$ python -q
>>> import numpy as np
>>> np.set_printoptions(suppress=True, linewidth=140)
>>> rd = lambda a: np.round(a, 2) + 0
>>> F = np.load("layer14.npy")
>>> F
array([[ 1,  0,  0,  0,  0,  0,  0,  0,  0,  0,  0,  0,  0],
       [-1,  1,  0,  0,  0,  0,  0,  0,  0,  0,  0,  0,  0],
       [ 0,  2,  1,  0,  0,  0,  0,  0,  0,  0,  0,  0,  0],
       [ 2,  0,  1,  1,  0,  0,  0,  0,  0,  0,  0,  0,  0],
       [-1,  3, -1,  0,  1,  0,  0,  0,  0,  0,  0,  0,  0],
       [-1,  1,  2,  3, -3,  1,  0,  0,  0,  0,  0,  0,  0],
       [ 0, -2,  2, -1,  1,  0,  1,  0,  0,  0,  0,  0,  0],
       [-2, -2, -1, -1,  1, -3,  2,  1,  0,  0,  0,  0,  0],
       [ 3,  3,  2, -1,  2,  1, -3,  0,  1,  0,  0,  0,  0],
       [ 1,  2, -3,  1,  2,  0, -3,  3,  3,  1,  0,  0,  0],
       [ 3,  2,  1,  3,  1, -3,  1, -2,  3,  1,  1,  0,  0],
       [ 1, -1, -3,  3,  3, -2,  2, -1,  3,  0, -1,  1,  0],
       [-3,  3,  3, -3,  0,  3,  0, -2, -2, -1, -1, -2,  1]])
>>> np.linalg.cond(F) > 100
np.True_
>>> Uu, sv, VT = np.linalg.svd(F)
>>> rd(sv)
array([11.2 ,  8.9 ,  6.84,  5.56,  5.23,  3.22,  2.47,  1.45,  0.95,  0.77,  0.36,  0.04,  0.  ])
>>> A2 = Uu[:, :12] @ np.diag(sv[:12]) @ VT[:12]
>>> np.linalg.matrix_rank(F, rtol=0.05)
np.int64(10)
>>> np.linalg.matrix_rank(A2)
np.int64(12)
>>> rd(np.abs(F - A2).max())
np.float64(0.0)
>>> rng = np.random.default_rng(68)
>>> z = rng.permutation(13)
>>> z
array([ 6, 12,  7,  9,  1,  2,  4,  8,  3,  5,  0, 10, 11])
>>> A2 = F[z][:, z]
>>> np.allclose(A2, F)
False
>>> rd(np.sort(np.abs(np.linalg.eigvals(A2))))
array([1., 1., 1., 1., 1., 1., 1., 1., 1., 1., 1., 1., 1.])
>>> rd(np.abs(np.linalg.eigvals(F)).max())
np.float64(1.0)
>>> np.allclose(F, F.T)
False
>>> np.trace(F)
np.int64(13)
>>> rd(np.linalg.det(F))
np.float64(1.0)
>>> m1 = np.loadtxt("run14.csv", delimiter=",")
>>> m1
array([[-2.12,  6.  ,  1.89,  0.17,  0.11,  5.93],
       [-2.14,  6.18,  2.  ,  0.07,  0.  ,  5.97],
       [-2.12,  6.11,  1.82,  0.12,  0.14,  6.14],
       [-2.94,  8.93,  3.03, -0.1 , -0.14,  9.  ],
       [-2.02,  5.97,  1.89, -0.12,  0.01,  5.94],
       [-2.07,  5.9 ,  2.08, -0.1 , -0.05,  5.93],
       [-3.08,  8.9 ,  2.98, -0.02,  0.01,  9.16],
       [-1.34,  3.03,  0.84,  0.05, -0.03,  3.01],
       [-0.05,  0.06, -0.04,  0.04,  0.09, -0.01],
       [-1.99,  6.08,  1.92, -0.03, -0.01,  6.03],
       [-1.11,  2.9 ,  0.87,  0.21,  0.1 ,  3.02]])
>>> np.linalg.matrix_rank(m1, rtol=0.1)
np.int64(1)
>>> rd(np.abs(np.linalg.svd(m1)[2][-1]))
array([0.21, 0.08, 0.33, 0.43, 0.8 , 0.1 ])
>>> round(np.log10(np.linalg.cond(m1)))
2
>>> [round(float(x), 2) for x in np.linalg.svd(m1, compute_uv=False)[:3]]
[29.71, 0.56, 0.29]
>>> np.linalg.cond(m1) > 100
np.True_
>>> np.argsort(-np.linalg.norm(m1, axis=0).round(6), kind="stable")[:3]
array([5, 1, 0])
>>> data = np.loadtxt("test10.csv", delimiter=",")
>>> data
array([[ 1.,  0.,  3., -3.,  0.,  2., -1.,  2., -2.,  0.],
       [-2.,  1., -2.,  1.,  0.,  1.,  2., -2.,  0.,  0.],
       [ 1., -3.,  1.,  0., -6., -3.,  3., -3.,  0., -3.],
       [ 3., -1.,  3., -3., -6.,  2.,  0., -2., -3., -3.],
       [-2., -3., -3., -1.,  4., -2., -1., -2., -1.,  2.],
       [ 2., -1., -1.,  0., -4.,  2., -1.,  1., -1., -2.],
       [-1., -1.,  2.,  1.,  0., -2., -3.,  0.,  0.,  0.],
       [ 2.,  3.,  1., -1.,  6.,  0., -1.,  1.,  1.,  3.],
       [-3.,  0.,  1., -3., -2.,  2.,  1.,  2.,  2., -1.],
       [ 1.,  2.,  0.,  0., -2.,  1., -3.,  1.,  1., -1.],
       [-1.,  1.,  0., -1.,  4.,  2., -3., -1., -2.,  2.],
       [-1., -3.,  1.,  3., -4.,  2., -2., -2., -2., -2.]])
>>> [round(float(x), 2) for x in np.linalg.svd(data, compute_uv=False)[:3]]
[16.09, 9.91, 7.76]
>>> np.linalg.matrix_rank(data, rtol=0.1)
np.int64(8)
>>> rd(np.linalg.norm(data, 2) / np.linalg.norm(data))
np.float64(0.69)
>>> np.argsort(-np.linalg.norm(data, axis=0).round(6), kind="stable")[:3]
array([4, 6, 1])
>>> A2 = data + rng.integers(-2, 3, (12, 9)) @ rng.integers(-2, 3, (9, 10))
>>> A2
array([[-12.,  -4.,  12.,  -4.,   3.,   4.,   2.,  -1.,  -4.,   0.],
       [  4.,  -1.,   1.,   0.,   5.,  -9.,   0.,   0.,  -8.,  -1.],
       [ 11.,   1.,   1.,  -1.,  -7.,  -5.,   2.,   2.,   3.,  -5.],
       [ -3.,   2.,   5.,  -3., -11.,   8.,   3.,  -1.,   4.,  -1.],
       [  5.,   2.,  -3.,  12.,  -3.,   7.,  -2.,  -8.,   4.,   1.],
       [  6.,  -6.,  -3.,   8.,  -9.,   5.,  -1.,  -1.,  -1.,  -4.],
       [ -2.,  -4.,   2.,   9.,   5.,  -5.,  -8.,  -4.,  -5.,   7.],
       [  9.,  -5.,   7., -11.,   0.,   4.,   1.,   5.,   7.,  -4.],
       [  6.,  -8.,  -1.,   1.,  -9.,  11.,  -1.,  -2.,   4.,   0.],
       [ 11.,   8., -10.,   3.,  -4.,   2.,  -7.,  -3.,   1.,   0.],
       [ -1.,   5.,  11.,  -1.,   5.,   5.,  -5.,  -4.,   5.,   0.],
       [  8.,  -6.,   2.,  10.,   1.,   1.,  -7.,  -5., -12.,   7.]])
>>> np.linalg.matrix_rank(A2 - data, tol=1e-8)
np.int64(9)
>>> rd(np.linalg.svd(A2 - data, compute_uv=False))
array([32.38, 30.18, 23.92, 19.38, 15.45,  8.86,  6.73,  4.88,  1.93,  0.  ])
>>> A2 - data
array([[-13.,  -4.,   9.,  -1.,   3.,   2.,   3.,  -3.,  -2.,   0.],
       [  6.,  -2.,   3.,  -1.,   5., -10.,  -2.,   2.,  -8.,  -1.],
       [ 10.,   4.,   0.,  -1.,  -1.,  -2.,  -1.,   5.,   3.,  -2.],
       [ -6.,   3.,   2.,   0.,  -5.,   6.,   3.,   1.,   7.,   2.],
       [  7.,   5.,   0.,  13.,  -7.,   9.,  -1.,  -6.,   5.,  -1.],
       [  4.,  -5.,  -2.,   8.,  -5.,   3.,   0.,  -2.,   0.,  -2.],
       [ -1.,  -3.,   0.,   8.,   5.,  -3.,  -5.,  -4.,  -5.,   7.],
       [  7.,  -8.,   6., -10.,  -6.,   4.,   2.,   4.,   6.,  -7.],
       [  9.,  -8.,  -2.,   4.,  -7.,   9.,  -2.,  -4.,   2.,   1.],
       [ 10.,   6., -10.,   3.,  -2.,   1.,  -4.,  -4.,   0.,   1.],
       [  0.,   4.,  11.,   0.,   1.,   3.,  -2.,  -3.,   7.,  -2.],
       [  9.,  -3.,   1.,   7.,   5.,  -1.,  -5.,  -3., -10.,   9.]])
>>> Uu, sv, VT = np.linalg.svd(data)
>>> rd(sv)
array([16.09,  9.91,  7.76,  6.44,  6.06,  5.25,  3.88,  3.05,  1.31,  0.  ])
>>> A2 = Uu[:, :9] @ np.diag(sv[:9]) @ VT[:9]
>>> rd(np.linalg.norm(data - A2, 2)), rd(sv[9])
(np.float64(0.0), np.float64(0.0))
>>> np.linalg.matrix_rank(data, rtol=0.05)
np.int64(9)
>>> X = np.load("case16.npy")
>>> X
array([[3.02, 0.  , 1.  , 3.  , 3.  , 0.  ],
       [1.  , 0.02, 1.  , 3.  , 2.  , 2.  ],
       [1.  , 0.  , 3.02, 1.  , 1.  , 2.  ],
       [3.  , 3.  , 3.  , 3.02, 1.  , 2.  ],
       [1.  , 0.  , 0.  , 2.  , 0.02, 0.  ],
       [3.  , 0.  , 1.  , 3.  , 3.  , 0.02]])
>>> T = np.stack([m1, 3 * m1, m1[::-1]])
>>> np.linalg.matrix_rank(T)
array([6, 6, 6])
>>> T.shape
(3, 11, 6)
>>> np.linalg.matrix_rank(T.reshape(3, -1))
np.int64(2)
>>> rd(np.linalg.norm(T, axis=(1, 2)))
array([29.72, 89.15, 29.72])
>>> z = rng.permutation(6)
>>> z
array([3, 2, 1, 4, 5, 0])
>>> A2 = X[z][:, z]
>>> rd(np.linalg.det(A2)), rd(np.linalg.det(X[z]))
(np.float64(-0.23), np.float64(-0.23))
>>> rd(np.sort(np.abs(np.linalg.eigvals(A2))))
array([0.02, 0.33, 1.45, 1.45, 1.66, 9.74])
>>> np.diag(A2)
array([3.02, 3.02, 0.02, 0.02, 0.02, 3.02])
>>> ang = np.radians(135)
>>> Rm = np.eye(6)
>>> Rm[3, 3] = Rm[5, 5] = np.cos(ang)
>>> Rm[3, 5], Rm[5, 3] = -np.sin(ang), np.sin(ang)
>>> rd(Rm)
array([[ 1.  ,  0.  ,  0.  ,  0.  ,  0.  ,  0.  ],
       [ 0.  ,  1.  ,  0.  ,  0.  ,  0.  ,  0.  ],
       [ 0.  ,  0.  ,  1.  ,  0.  ,  0.  ,  0.  ],
       [ 0.  ,  0.  ,  0.  , -0.71,  0.  , -0.71],
       [ 0.  ,  0.  ,  0.  ,  0.  ,  1.  ,  0.  ],
       [ 0.  ,  0.  ,  0.  ,  0.71,  0.  , -0.71]])
>>> A2 = m1 @ Rm.T
>>> rd(np.linalg.det(Rm)), rd(np.trace(Rm))
(np.float64(1.0), np.float64(2.59))
>>> rd(np.linalg.svd(m1, compute_uv=False)), rd(np.linalg.svd(A2, compute_uv=False))
(array([29.71,  0.56,  0.29,  0.26,  0.2 ,  0.12]), array([29.71,  0.56,  0.29,  0.26,  0.2 ,  0.12]))
>>> np.allclose(np.linalg.norm(m1, axis=1), np.linalg.norm(A2, axis=1))
True
>>> rd(np.abs(A2 - m1).max(axis=0))
array([ 0.  ,  0.  ,  0.  ,  6.44,  0.  , 15.65])
>>> rd(np.linalg.norm(X, 2) / np.linalg.norm(X))
np.float64(0.9)
>>> np.linalg.matrix_rank(X, rtol=0.1)
np.int64(4)
>>> np.linalg.cond(X) > 100
np.True_
>>> Uu, sv, VT = np.linalg.svd(X)
>>> rd(sv)
array([10.5 ,  4.06,  2.49,  1.85,  0.97,  0.  ])
>>> A2 = Uu[:, :5] @ np.diag(sv[:5]) @ VT[:5]
>>> rd(np.linalg.norm(X - A2) / np.linalg.norm(X))
np.float64(0.0)
>>> np.linalg.matrix_rank(A2)
np.int64(5)
>>> rd(np.abs(X - A2).max())
np.float64(0.0)
>>> rd(A2)
array([[3.02, 0.  , 1.  , 3.  , 3.  , 0.  ],
       [1.  , 0.02, 1.  , 3.  , 2.  , 2.  ],
       [1.  , 0.  , 3.02, 1.  , 1.  , 2.  ],
       [3.  , 3.  , 3.  , 3.02, 1.  , 2.  ],
       [1.  , 0.  , 0.  , 2.  , 0.02, 0.  ],
       [3.  , 0.  , 1.  , 3.  , 3.  , 0.02]])
>>> rd(np.linalg.norm(X - A2, 2)), rd(sv[5])
(np.float64(0.0), np.float64(0.0))
>>> arr = np.loadtxt("arr.csv", delimiter=",")
>>> arr
array([[ 6.,  3., 12.,  6.,  3., 15.,  0.,  6., 12.],
       [ 3., -2.,  4.,  2.,  1.,  5.,  0.,  2.,  4.],
       [12.,  4., 13.,  8.,  4., 20.,  0.,  8., 16.],
       [ 6.,  2.,  8.,  1.,  2., 10.,  0.,  4.,  8.],
       [ 3.,  1.,  4.,  2., -2.,  5.,  0.,  2.,  4.],
       [15.,  5., 20., 10.,  5., 22.,  0., 10., 20.],
       [ 0.,  0.,  0.,  0.,  0.,  0., -3.,  0.,  0.],
       [ 6.,  2.,  8.,  4.,  2., 10.,  0.,  1.,  8.],
       [12.,  4., 16.,  8.,  4., 20.,  0.,  8., 13.]])
>>> evals, V = np.linalg.eigh(arr)
>>> x0 = np.array([5, 4, 3, 2, 5, 4, 5, 5, 2])
>>> rd(x0 @ arr @ x0 / (x0 @ x0)), rd(evals[0]), rd(evals[-1])
(np.float64(37.83), np.float64(-3.0), np.float64(73.0))
